% ipython --no-banner

In [1]: import numpy as np

In [2]: np.set_printoptions(precision=2, suppress=True, linewidth=100)

In [3]: X = np.array([[2, 0, 0, 0], [1, 3, 0, 1], [1, 1, 0, 1], [2, 0, 2, 3]])

In [4]: X[-1] = X[0] + 3 * X[1]

In [5]: X
Out[5]: 
array([[2, 0, 0, 0],
       [1, 3, 0, 1],
       [1, 1, 0, 1],
       [5, 9, 0, 3]])

In [6]: W1 = np.array([[2, -4, 3, -5], [1, 3, 4, -4], [0, -1, -5, 3], [4, -5, -4, 0]])

In [7]: c = np.array([-1, -3, 0, -3])

In [8]: act = np.maximum(X @ W1 + c, 0)

In [9]: (act > 0).astype(int)
Out[9]: 
array([[1, 0, 1, 0],
       [1, 0, 1, 0],
       [1, 0, 1, 0],
       [1, 0, 1, 0]])

In [10]: np.linalg.matrix_rank(act)
Out[10]: np.int64(2)

In [11]: W2 = np.array([[3, 0], [3, -3], [-1, 0], [3, -2]])

In [12]: (act @ W2).round(6).argmax(axis=1)
Out[12]: array([0, 0, 0, 0])

In [13]: W1 @ W2
Out[13]: 
array([[-24,  22],
       [ -4,  -1],
       [ 11,  -3],
       [  1,  15]])

In [14]: hat = np.triu(np.array([[2, 3, 0, 3], [0, 3, 3, 1], [1, 0, 3, 3], [3, 2, 0, 1]]), 1) + np.eye(4)

In [15]: M2 = hat @ X @ np.linalg.inv(hat)

In [16]: hat @ X - X @ hat
Out[16]: 
array([[ 18.,  30.,   0.,   6.],
       [  8.,   9.,  -9.,   0.],
       [ 15.,  24.,  -3.,   5.],
       [  0., -15., -27., -24.]])

In [17]: m1 = np.load("test15.npy")

In [18]: m1
Out[18]: 
array([[ 0.  , -0.26,  0.32],
       [ 0.  , -0.26,  0.32],
       [ 0.  , -0.42,  0.5 ],
       [ 0.  ,  0.56, -0.65],
       [ 0.  , -0.67,  0.76],
       [ 0.  , -0.09,  0.11],
       [ 0.  ,  0.  ,  0.  ],
       [ 0.  , -0.82,  0.89],
       [ 0.  , -0.87,  0.93],
       [ 0.  , -0.18,  0.22],
       [ 0.  , -0.62,  0.71],
       [ 0.  ,  0.49, -0.58],
       [ 0.  , -0.91,  0.95],
       [ 0.  , -0.42,  0.5 ],
       [ 0.  , -0.67,  0.76],
       [ 0.  ,  0.26, -0.32],
       [ 0.  ,  0.85, -0.91],
       [ 0.  , -0.18,  0.22],
       [ 0.  ,  0.56, -0.65],
       [ 0.  ,  0.72, -0.8 ],
       [ 0.  ,  0.49, -0.58],
       [ 0.  ,  0.  ,  0.  ],
       [ 0.  , -0.79,  0.87],
       [ 0.  , -0.56,  0.65]])

In [19]: left, sv, VT = np.linalg.svd(m1)

In [20]: np.argmax(sv[:-1] / (sv[1:] + 1e-6)) + 1
Out[20]: np.int64(2)

In [21]: M2 = left[:, :2] @ np.diag(sv[:2]) @ VT[:2]

In [22]: round(float(np.linalg.norm(m1 - M2, 2)), 2), sv[2]
Out[22]: (0.0, np.float64(0.0))

In [23]: np.linalg.matrix_rank(m1, rtol=0.05)
Out[23]: np.int64(1)

In [24]: round(np.linalg.norm(m1 - M2) / np.linalg.norm(m1), 2)
Out[24]: np.float64(0.0)

In [25]: np.linalg.matrix_rank(M2)
Out[25]: np.int64(2)

In [26]: M2
Out[26]: 
array([[ 0.  , -0.26,  0.32],
       [ 0.  , -0.26,  0.32],
       [ 0.  , -0.42,  0.5 ],
       [ 0.  ,  0.56, -0.65],
       [ 0.  , -0.67,  0.76],
       [ 0.  , -0.09,  0.11],
       [ 0.  ,  0.  ,  0.  ],
       [ 0.  , -0.82,  0.89],
       [ 0.  , -0.87,  0.93],
       [ 0.  , -0.18,  0.22],
       [ 0.  , -0.62,  0.71],
       [ 0.  ,  0.49, -0.58],
       [ 0.  , -0.91,  0.95],
       [ 0.  , -0.42,  0.5 ],
       [ 0.  , -0.67,  0.76],
       [ 0.  ,  0.26, -0.32],
       [ 0.  ,  0.85, -0.91],
       [ 0.  , -0.18,  0.22],
       [ 0.  ,  0.56, -0.65],
       [ 0.  ,  0.72, -0.8 ],
       [ 0.  ,  0.49, -0.58],
       [ 0.  ,  0.  ,  0.  ],
       [ 0.  , -0.79,  0.87],
       [ 0.  , -0.56,  0.65]])
